$ ipython --no-banner

In [1]: import numpy as np

In [2]: np.set_printoptions(precision=3, suppress=True, linewidth=200, legacy="1.25")

In [3]: rnd = lambda a: np.round(a, 3) + 0

In [4]: K = np.load("case3.npy")

In [5]: rnd(K)
Out[5]: 
array([[ 0.365, -0.037, -0.132,  0.077, -0.237, -0.153, -0.134,  0.203, -0.065, -0.051, -0.048, -0.244],
       [-0.037,  0.137,  0.087, -0.035,  0.105, -0.114, -0.151, -0.024, -0.001, -0.225,  0.053,  0.086],
       [-0.132,  0.087,  0.335, -0.147,  0.339,  0.056, -0.119,  0.014, -0.092, -0.03 , -0.138, -0.126],
       [ 0.077, -0.035, -0.147,  0.24 , -0.165,  0.131, -0.009, -0.011,  0.257, -0.138, -0.153,  0.024],
       [-0.237,  0.105,  0.339, -0.165,  0.38 ,  0.07 , -0.076, -0.057, -0.071, -0.033, -0.079, -0.012],
       [-0.153, -0.114,  0.056,  0.131,  0.07 ,  0.371,  0.149, -0.071,  0.216,  0.132, -0.28 , -0.045],
       [-0.134, -0.151, -0.119, -0.009, -0.076,  0.149,  0.287, -0.094,  0.01 ,  0.315,  0.07 ,  0.095],
       [ 0.203, -0.024,  0.014, -0.011, -0.057, -0.071, -0.094,  0.147, -0.097,  0.02 , -0.074, -0.225],
       [-0.065, -0.001, -0.092,  0.257, -0.071,  0.216,  0.01 , -0.097,  0.345, -0.192, -0.179,  0.13 ],
       [-0.051, -0.225, -0.03 , -0.138, -0.033,  0.132,  0.315,  0.02 , -0.192,  0.544,  0.036, -0.137],
       [-0.048,  0.053, -0.138, -0.153, -0.079, -0.28 ,  0.07 , -0.074, -0.179,  0.036,  0.408,  0.256],
       [-0.244,  0.086, -0.126,  0.024, -0.012, -0.045,  0.095, -0.225,  0.13 , -0.137,  0.256,  0.44 ]])

In [6]: np.linalg.cond(K) > 100
Out[6]: True

In [7]: np.argsort(-np.linalg.norm(K, axis=0).round(6), kind="stable")[:3]
Out[7]: array([ 9, 11, 10])

In [8]: [round(float(x), 3) for x in np.linalg.svd(K, compute_uv=False)[:3]]
Out[8]: [1.0, 1.0, 1.0]

In [9]: np.linalg.matrix_rank(K, rtol=0.1)
Out[9]: 4

In [10]: rng = np.random.default_rng(14)

In [11]: A2 = K + rng.integers(-2, 3, (12, 4)) @ rng.integers(-2, 3, (4, 12))

In [12]: print(rnd(A2))
[[  3.365   4.963  -6.132   2.077   7.763   8.847   6.866   0.203   6.935   4.949   2.952  -1.244]
 [  4.963  -4.863  -9.913  10.965   4.105   5.886   7.849  -6.024   0.999   9.775   3.053   7.086]
 [ -0.132  -0.913  -3.665   6.853   8.339   0.056   3.881  -2.986   4.908   7.97   -3.138   4.874]
 [  2.077  -4.035  -8.147  11.24    7.835   3.131   6.991  -6.011   4.257  10.862  -0.153   8.024]
 [  0.763   2.105   2.339  -4.165  -3.62    0.07   -2.076   2.943  -2.071  -4.033  -0.079  -4.012]
 [ -0.153   9.886   6.056 -10.869  -1.93    0.371  -3.851   8.929   2.216  -7.868  -3.28  -11.045]
 [  4.866  -1.151  -8.119   4.991   1.924   9.149   7.287  -3.094   1.01    5.315   6.07    2.095]
 [  0.203   1.976   6.014  -9.011 -10.057  -2.071  -6.094   5.147  -6.097  -9.98    0.926  -7.225]
 [  0.935  -5.001  -4.092   3.257  -2.071   5.216   3.01   -5.097  -2.655   0.808   7.821   4.13 ]
 [  2.949   8.775   1.97   -6.138  -0.033   1.132  -0.685   8.02    2.808  -2.456  -4.964  -9.137]
 [  2.952  -4.947  -4.138   5.847  -2.079  -0.28    2.07   -3.074  -3.179   4.036   0.408   4.256]
 [ -1.244   1.086   3.874  -1.976  -2.012  -6.045  -3.905   2.775  -0.87   -2.137  -5.744  -1.56 ]]

In [13]: rnd(A2 - K)
Out[13]: 
array([[  3.,   5.,  -6.,   2.,   8.,   9.,   7.,   0.,   7.,   5.,   3.,  -1.],
       [  5.,  -5., -10.,  11.,   4.,   6.,   8.,  -6.,   1.,  10.,   3.,   7.],
       [  0.,  -1.,  -4.,   7.,   8.,   0.,   4.,  -3.,   5.,   8.,  -3.,   5.],
       [  2.,  -4.,  -8.,  11.,   8.,   3.,   7.,  -6.,   4.,  11.,   0.,   8.],
       [  1.,   2.,   2.,  -4.,  -4.,   0.,  -2.,   3.,  -2.,  -4.,   0.,  -4.],
       [  0.,  10.,   6., -11.,  -2.,   0.,  -4.,   9.,   2.,  -8.,  -3., -11.],
       [  5.,  -1.,  -8.,   5.,   2.,   9.,   7.,  -3.,   1.,   5.,   6.,   2.],
       [  0.,   2.,   6.,  -9., -10.,  -2.,  -6.,   5.,  -6., -10.,   1.,  -7.],
       [  1.,  -5.,  -4.,   3.,  -2.,   5.,   3.,  -5.,  -3.,   1.,   8.,   4.],
       [  3.,   9.,   2.,  -6.,   0.,   1.,  -1.,   8.,   3.,  -3.,  -5.,  -9.],
       [  3.,  -5.,  -4.,   6.,  -2.,   0.,   2.,  -3.,  -3.,   4.,   0.,   4.],
       [ -1.,   1.,   4.,  -2.,  -2.,  -6.,  -4.,   3.,  -1.,  -2.,  -6.,  -2.]])

In [14]: np.linalg.matrix_rank(A2 - K, tol=1e-8)
Out[14]: 4

In [15]: print(rnd(np.linalg.svd(A2 - K, compute_uv=False)))
[54.523 24.474 19.085  9.057  0.     0.     0.     0.     0.     0.     0.     0.   ]

In [16]: feats = np.load("arr.npy")

In [17]: feats
Out[17]: 
array([[-1.,  1.,  1.,  1.,  1.,  1.,  1.,  1.,  1.,  1.,  1.,  1.],
       [ 1., -1.,  1.,  1.,  1.,  1.,  1.,  1.,  1.,  1.,  1.,  1.],
       [ 1.,  1., -1.,  1.,  1.,  1.,  1.,  1.,  1.,  1.,  1.,  1.],
       [ 1.,  1.,  1., -1.,  1.,  1.,  1.,  1.,  1.,  1.,  1.,  1.],
       [ 1.,  1.,  1.,  1., -1.,  1.,  1.,  1.,  1.,  1.,  1.,  1.],
       [ 1.,  1.,  1.,  1.,  1., -1.,  1.,  1.,  1.,  1.,  1.,  1.],
       [ 1.,  1.,  1.,  1.,  1.,  1., -1.,  1.,  1.,  1.,  1.,  1.],
       [ 1.,  1.,  1.,  1.,  1.,  1.,  1., -1.,  1.,  1.,  1.,  1.],
       [ 1.,  1.,  1.,  1.,  1.,  1.,  1.,  1., -1.,  1.,  1.,  1.],
       [ 1.,  1.,  1.,  1.,  1.,  1.,  1.,  1.,  1., -1.,  1.,  1.],
       [ 1.,  1.,  1.,  1.,  1.,  1.,  1.,  1.,  1.,  1., -1.,  1.],
       [ 1.,  1.,  1.,  1.,  1.,  1.,  1.,  1.,  1.,  1.,  1., -1.]])

In [18]: gram = feats.T @ feats

In [19]: np.trace(gram), (feats ** 2).sum()
Out[19]: (144.0, 144.0)

In [20]: gram
Out[20]: 
array([[12.,  8.,  8.,  8.,  8.,  8.,  8.,  8.,  8.,  8.,  8.,  8.],
       [ 8., 12.,  8.,  8.,  8.,  8.,  8.,  8.,  8.,  8.,  8.,  8.],
       [ 8.,  8., 12.,  8.,  8.,  8.,  8.,  8.,  8.,  8.,  8.,  8.],
       [ 8.,  8.,  8., 12.,  8.,  8.,  8.,  8.,  8.,  8.,  8.,  8.],
       [ 8.,  8.,  8.,  8., 12.,  8.,  8.,  8.,  8.,  8.,  8.,  8.],
       [ 8.,  8.,  8.,  8.,  8., 12.,  8.,  8.,  8.,  8.,  8.,  8.],
       [ 8.,  8.,  8.,  8.,  8.,  8., 12.,  8.,  8.,  8.,  8.,  8.],
       [ 8.,  8.,  8.,  8.,  8.,  8.,  8., 12.,  8.,  8.,  8.,  8.],
       [ 8.,  8.,  8.,  8.,  8.,  8.,  8.,  8., 12.,  8.,  8.,  8.],
       [ 8.,  8.,  8.,  8.,  8.,  8.,  8.,  8.,  8., 12.,  8.,  8.],
       [ 8.,  8.,  8.,  8.,  8.,  8.,  8.,  8.,  8.,  8., 12.,  8.],
       [ 8.,  8.,  8.,  8.,  8.,  8.,  8.,  8.,  8.,  8.,  8., 12.]])
